$ python3 -q
>>> import numpy as np
>>> np.set_printoptions(suppress=True, linewidth=140)
>>> def tidy(a):
...     return np.round(a, 2) + 0
... 
>>> m1 = np.array([[2, 3, -1, -1], [0, 1, -3, -3], [2, 3, -1, -1]])
>>> # row 2 repeats row 0
>>> W = np.array([[3, 1, 1, -3, -3, -3],
...     [3, 5, 0, -2, 4, 5],
...     [-4, 5, 4, 4, -5, 5],
...     [2, -3, -1, -5, -5, -1]])
>>> c = np.array([0, 0, 3, 2, 1, 3])
>>> H = np.maximum(m1 @ W + c, 0)
>>> print(tidy((H > 0).mean(axis=0)))
[1.   0.67 0.67 0.33 1.   0.67]
>>> basis = np.array([[9, 0, 9], [2, 3, 0], [5, 0, 6], [5, 8, 0], [8, 3, 8], [6, 9, 6]])
>>> print(W @ basis)
[[-23 -57  -9]
 [ 89  56  89]
 [  4  77 -22]
 [-64 -73 -34]]
>>> print((H @ basis).round(6).argmax(axis=1))
[0 0 0]
>>> left, sv, Vh = np.linalg.svd(m1)
>>> print(tidy(sv))
[6.19 3.26 0.  ]
>>> Y = left[:, :2] @ np.diag(sv[:2]) @ Vh[:2]
>>> print(np.linalg.matrix_rank(Y))
2
>>> print(tidy(Y))
[[ 2.  3. -1. -1.]
 [ 0.  1. -3. -3.]
 [ 2.  3. -1. -1.]]
>>> print(np.linalg.matrix_rank(m1, rtol=0.05))
2
>>> print(tidy(np.abs(m1 - Y).max()))
0.0
>>> print(tidy(np.linalg.norm(m1 - Y, 2)), tidy(sv[2]))
0.0 0.0
>>> u = np.array([0, 0, 0, 2])
>>> F = u[np.abs(np.subtract.outer(np.arange(4), np.arange(4)))]
>>> print(F)
[[0 0 0 2]
 [0 0 0 0]
 [0 0 0 0]
 [2 0 0 0]]
>>> rank = np.linalg.matrix_rank(F)
>>> print(rank)
2
>>> N = np.linalg.svd(F)[2][rank:].T
>>> print(F @ N)
[[0. 0.]
 [0. 0.]
 [0. 0.]
 [0. 0.]]
>>> print(np.linalg.matrix_rank(F.T @ F), np.linalg.matrix_rank(F @ F.T))
2 2
>>> print([int(np.linalg.matrix_rank(F[:i])) for i in range(1, len(F) + 1)])
[1, 1, 1, 2]
>>> print([int(np.linalg.matrix_rank(F[:, :j + 1])) for j in range(4)])
[1, 1, 1, 2]
>>> left, sv, Vh = np.linalg.svd(F)
>>> V = Vh[:(sv > 1e-8).sum()]
>>> rng = np.random.default_rng(681905)
>>> vec = F[1] + 2 * F[3] + rng.integers(2) * np.eye(4)[1]
>>> print(vec)
[4. 1. 0. 0.]
>>> print(np.allclose(V.T @ V @ vec, vec))
False
>>> print(np.diag(V.T @ V))
[1. 0. 0. 1.]
>>> print(tidy(np.linalg.norm(vec - V.T @ V @ vec)))
1.0
>>> print(np.linalg.matrix_rank(np.vstack([F, vec])))
3
>>> left, sv, Vh = np.linalg.svd(F)
>>> print(sv)
[2. 2. 0. 0.]
>>> Y = left[:, :2] @ np.diag(sv[:2]) @ Vh[:2]
>>> print(tidy(np.linalg.norm(F - Y) / np.linalg.norm(F)))
0.0
>>> print(np.linalg.matrix_rank(Y))
2
>>> print(np.linalg.matrix_rank(F, rtol=0.1))
2
>>> vals, V = np.linalg.eigh(F)
>>> vec = np.array([-5, 4, -4, -5])
>>> print(tidy(V * np.abs(vals) @ V.T))
[[2. 0. 0. 0.]
 [0. 0. 0. 0.]
 [0. 0. 0. 0.]
 [0. 0. 0. 2.]]
>>> print(np.abs(F).sum(axis=1).max(), np.abs(vals).max())
2 2.0
>>> print(tidy(vec @ F @ vec / (vec @ vec)), vals[0], vals[-1])
1.22 -2.0 2.0
>>> print(tidy(V * np.maximum(vals, 0) @ V.T))
[[1. 0. 0. 1.]
 [0. 0. 0. 0.]
 [0. 0. 0. 0.]
 [1. 0. 0. 1.]]
>>> X = np.load("test6.npy")
>>> print(X)
[[ 2.  0. -3.]
 [ 6. -1. -6.]
 [ 0.  0. -1.]]
>>> print(X[2] @ X[1])
6.0
>>> print(tidy(np.linalg.norm(X) ** 2 / np.linalg.norm(X, 2) ** 2))
1.01
>>> print(tidy(np.linalg.norm(X[2], 1)), tidy(np.linalg.norm(X[2], np.inf)))
1.0 1.0
>>> print(tidy(np.linalg.norm(X, 2)))
9.27
>>> print(tidy(np.linalg.norm(X[2] - X[1])))
7.87
>>> print(tidy(np.linalg.norm(X, axis=1)))
[3.61 8.54 1.  ]
>>> print(np.linalg.norm(X, axis=1).argmax())
1
>>> Q, r_ = np.linalg.qr(X)
>>> print(tidy(r_))
[[-6.32  0.95  6.64]
 [ 0.   -0.32  0.95]
 [ 0.    0.   -1.  ]]
>>> Y = X[0, 0] * X[1:] - np.outer(X[1:, 0], X[0])
>>> print(Y)
[[ 0. -2.  6.]
 [ 0.  0. -2.]]
>>> print(np.linalg.matrix_rank(Y), np.linalg.matrix_rank(X))
2 3
>>> print(np.flatnonzero(~Y.round(6).any(axis=1)))
[]
>>> vec = np.array([1, 1, 3])
>>> h1 = np.maximum(X @ vec, 0)
>>> print(np.flatnonzero(h1 > 1e-9))
[]
>>> print(h1)
[0. 0. 0.]
>>> print(X.T @ h1)
[0. 0. 0.]
>>> print(np.maximum(X @ (3 * vec), 0))
[0. 0. 0.]
>>> print(np.maximum(X @ vec, 0) - np.maximum(-X @ vec, 0))
[ -7. -13.  -3.]
>>> Y = np.array([[2, 3, 0, -2]])
>>> K = Y.T @ Y
>>> print(K)
[[ 4  6  0 -4]
 [ 6  9  0 -6]
 [ 0  0  0  0]
 [-4 -6  0  4]]
>>> # splits into 2 blocks
>>> print(np.argsort(-np.linalg.norm(K, axis=0).round(6), kind="stable")[:3])
[1 0 3]
>>> print(tidy(np.linalg.norm(K, 2) / np.linalg.norm(K)))
1.0
>>> print([round(float(x), 2) for x in np.linalg.svd(K, compute_uv=False)[:3]])
[17.0, 0.0, 0.0]
>>> feats = np.load("out15.npy")
>>> print(tidy(feats))
[[ 0.71 -0.43 -0.14]
 [-0.43  0.26  0.09]
 [-0.14  0.09  0.03]]
>>> rank = np.linalg.matrix_rank(feats)
>>> print(rank)
1
>>> N = np.linalg.svd(feats)[2][rank:].T
>>> print([int(np.linalg.matrix_rank(feats[:i])) for i in range(1, len(feats) + 1)])
[1, 1, 1]
>>> print([int(np.linalg.matrix_rank(feats[:, :j + 1])) for j in range(3)])
[1, 1, 1]
>>> print(N.shape)
(3, 2)
>>> A = np.load("sample15.npy")
>>> print(A)
[[ 0 -2 -3]
 [ 0  0  3]
 [ 0  0  0]]
>>> # triangular, det is the product of the diagonal
>>> print(tidy(K @ np.linalg.pinv(K) @ K))
[[ 4.  6.  0. -4.]
 [ 6.  9.  0. -6.]
 [ 0.  0.  0.  0.]
 [-4. -6.  0.  4.]]
